$ python3 -q
>>> import numpy as np
>>> from numpy import linalg as LA
>>> np.set_printoptions(suppress=True, linewidth=200)
>>> out = np.array([[0, 7, 1, 9], [1, 4, 3, 0], [9, 9, 8, 9], [0, 1, 1, 3]])
>>> out[-1] = out[0]
>>> E = out + 0.1 * np.eye(4)
>>> E
array([[0.1, 7. , 1. , 9. ],
       [1. , 4.1, 3. , 0. ],
       [9. , 9. , 8.1, 9. ],
       [0. , 7. , 1. , 9.1]])
>>> blk = np.stack([E, 2 * E, E[::-1]])
>>> LA.matrix_rank(blk.reshape(3, -1))
np.int64(2)
>>> blk.shape
(3, 4, 4)
>>> out = np.array([[-4, 2], [0, 8], [-4, -9], [-8, -2]])
>>> LA.matrix_rank(np.vstack([E, out.T]))
np.int64(4)
>>> np.einsum("ij->j", E)
array([10.1, 27.1, 13.1, 27.1])
>>> K = np.load("case2.npy")
>>> K
array([[5., 1., 0., 0., 0., 0., 0.],
       [0., 5., 1., 0., 0., 0., 0.],
       [0., 0., 5., 1., 0., 0., 0.],
       [0., 0., 0., 5., 1., 0., 0.],
       [0., 0., 0., 0., 5., 1., 0.],
       [0., 0., 0., 0., 0., 5., 1.],
       [0., 0., 0., 0., 0., 0., 5.]])
>>> out = LA.inv(K)
>>> (np.abs(out) > 1e-9).astype(int)
array([[1, 1, 1, 1, 1, 1, 1],
       [0, 1, 1, 1, 1, 1, 1],
       [0, 0, 1, 1, 1, 1, 1],
       [0, 0, 0, 1, 1, 1, 1],
       [0, 0, 0, 0, 1, 1, 1],
       [0, 0, 0, 0, 0, 1, 1],
       [0, 0, 0, 0, 0, 0, 1]])
>>> np.round(LA.det(K) * LA.det(out), 1)
np.float64(1.0)
>>> np.round(K @ out, 1) + 0
array([[1., 0., 0., 0., 0., 0., 0.],
       [0., 1., 0., 0., 0., 0., 0.],
       [0., 0., 1., 0., 0., 0., 0.],
       [0., 0., 0., 1., 0., 0., 0.],
       [0., 0., 0., 0., 1., 0., 0.],
       [0., 0., 0., 0., 0., 1., 0.],
       [0., 0., 0., 0., 0., 0., 1.]])
>>> np.round(LA.inv(out), 1) + 0
array([[5., 1., 0., 0., 0., 0., 0.],
       [0., 5., 1., 0., 0., 0., 0.],
       [0., 0., 5., 1., 0., 0., 0.],
       [0., 0., 0., 5., 1., 0., 0.],
       [0., 0., 0., 0., 5., 1., 0.],
       [0., 0., 0., 0., 0., 5., 1.],
       [0., 0., 0., 0., 0., 0., 5.]])
>>> np.round(LA.det(K) * out, 1)
array([[15625., -3125.,   625.,  -125.,    25.,    -5.,     1.],
       [    0., 15625., -3125.,   625.,  -125.,    25.,    -5.],
       [    0.,     0., 15625., -3125.,   625.,  -125.,    25.],
       [    0.,     0.,     0., 15625., -3125.,   625.,  -125.],
       [    0.,     0.,     0.,     0., 15625., -3125.,   625.],
       [    0.,     0.,     0.,     0.,     0., 15625., -3125.],
       [    0.,     0.,     0.,     0.,     0.,     0., 15625.]])
>>> round(float(LA.cond(K)), 1)
1.5
>>> K.inv()
Traceback (most recent call last):
  File "<python-input-22>", line 1, in <module>
    K.inv()
    ^^^^^
AttributeError: 'numpy.ndarray' object has no attribute 'inv'
>>> np.allclose(K, K.T)
False
>>> np.round(LA.matrix_power(K, 2), 1)
array([[25., 10.,  1.,  0.,  0.,  0.,  0.],
       [ 0., 25., 10.,  1.,  0.,  0.,  0.],
       [ 0.,  0., 25., 10.,  1.,  0.,  0.],
       [ 0.,  0.,  0., 25., 10.,  1.,  0.],
       [ 0.,  0.,  0.,  0., 25., 10.,  1.],
       [ 0.,  0.,  0.,  0.,  0., 25., 10.],
       [ 0.,  0.,  0.,  0.,  0.,  0., 25.]])
>>> def softmax(z):
...     e = np.exp(z - z.max(axis=-1, keepdims=True))
...     return e / e.sum(axis=-1, keepdims=True)
... 
>>> np.round(softmax(K[3]), 1) + 0
array([0., 0., 0., 1., 0., 0., 0.])
>>> np.round(softmax(K).sum(axis=1), 1)
array([1., 1., 1., 1., 1., 1., 1.])
>>> np.round(softmax(10 * K[3]), 1) + 0
array([0., 0., 0., 1., 0., 0., 0.])
>>> S = K @ K.T / np.sqrt(7)
>>> np.round(softmax(S + np.triu(np.full(S.shape, -np.inf), 1)), 1) + 0
array([[1., 0., 0., 0., 0., 0., 0.],
       [0., 1., 0., 0., 0., 0., 0.],
       [0., 0., 1., 0., 0., 0., 0.],
       [0., 0., 0., 1., 0., 0., 0.],
       [0., 0., 0., 0., 1., 0., 0.],
       [0., 0., 0., 0., 0., 1., 0.],
       [0., 0., 0., 0., 0., 0., 1.]])
>>> A = np.load("block9.npy")
>>> A
array([[ 1.3,  4. ,  1.9,  1.8],
       [-1.6, -4. , -1.7, -0.5],
       [-0.9, -2.7,  0. , -1.7],
       [-0.5, -1.4, -1.6,  0.4],
       [-2.5, -1.7,  1.1, -2.1],
       [-0.9, -2.4,  1.1, -3.1],
       [-0.1,  0.1, -1.2,  1.3],
       [ 1.2, -2.2, -0.7, -3.2],
       [-2.1, -0.8,  2.2, -4.4],
       [-0.3,  0.4,  0.8, -0.5],
       [ 2. ,  6.1,  1.2,  5.4],
       [-0.9, -2. ,  0.6, -3.4],
       [-1.7, -3.7, -0.4, -2.6],
       [-0.3, -0.7,  1. , -2.7],
       [-1.2, -1.8, -0.2, -0.6],
       [-0.7, -1.4,  0.3, -2.3],
       [-0.4, -1.1, -0.4,  1.1],
       [-0.5, -2.2,  0.4, -3.1],
       [-1.2, -4.3, -3. , -1.6],
       [-1.7, -2.9, -0.7, -2.3],
       [ 0.3, -1.4, -1.4, -1.4],
       [-0.4, -1.1,  0.3, -1.9],
       [-1.4, -1.8, -0.3, -1.5],
       [-0.6,  0.4,  0.8, -0.8],
       [-1.3, -1.8,  0.2, -1.3],
       [ 0. , -0.6, -1.1,  0.4],
       [ 1.9,  1.6, -0.7,  3.1],
       [-0.4, -1.5,  0.6, -1.9],
       [-0.1, -2.2,  0. , -2.3],
       [ 1.7,  2.4,  0.8,  1.2],
       [-1.7, -3.5, -1.8, -1.7],
       [ 1.2, -1.3, -0.9, -1.9],
       [-1. ,  0.5,  0.4,  1.2],
       [ 0.3, -2. , -1.4, -0.9],
       [-1.9, -1.1,  0.5, -2. ],
       [ 1. ,  1.6, -0.2,  1.2],
       [-0.4, -3.4, -1.2, -2.4],
       [-1.7, -0.8,  0.3, -0.2],
       [-1.4, -2.8,  0.3, -3.2],
       [-1.2, -2.8, -3.4,  2.5]])
>>> idx = A[:, 1] > np.median(A[:, 1])
>>> u = A[idx].mean(axis=0) - A[~idx].mean(axis=0)
>>> np.argsort(-np.abs(u).round(6), kind="stable")
array([1, 3, 0, 2])
>>> round(float((((A - A.mean(axis=0)) @ u > 0) == idx).mean()), 1)
0.8
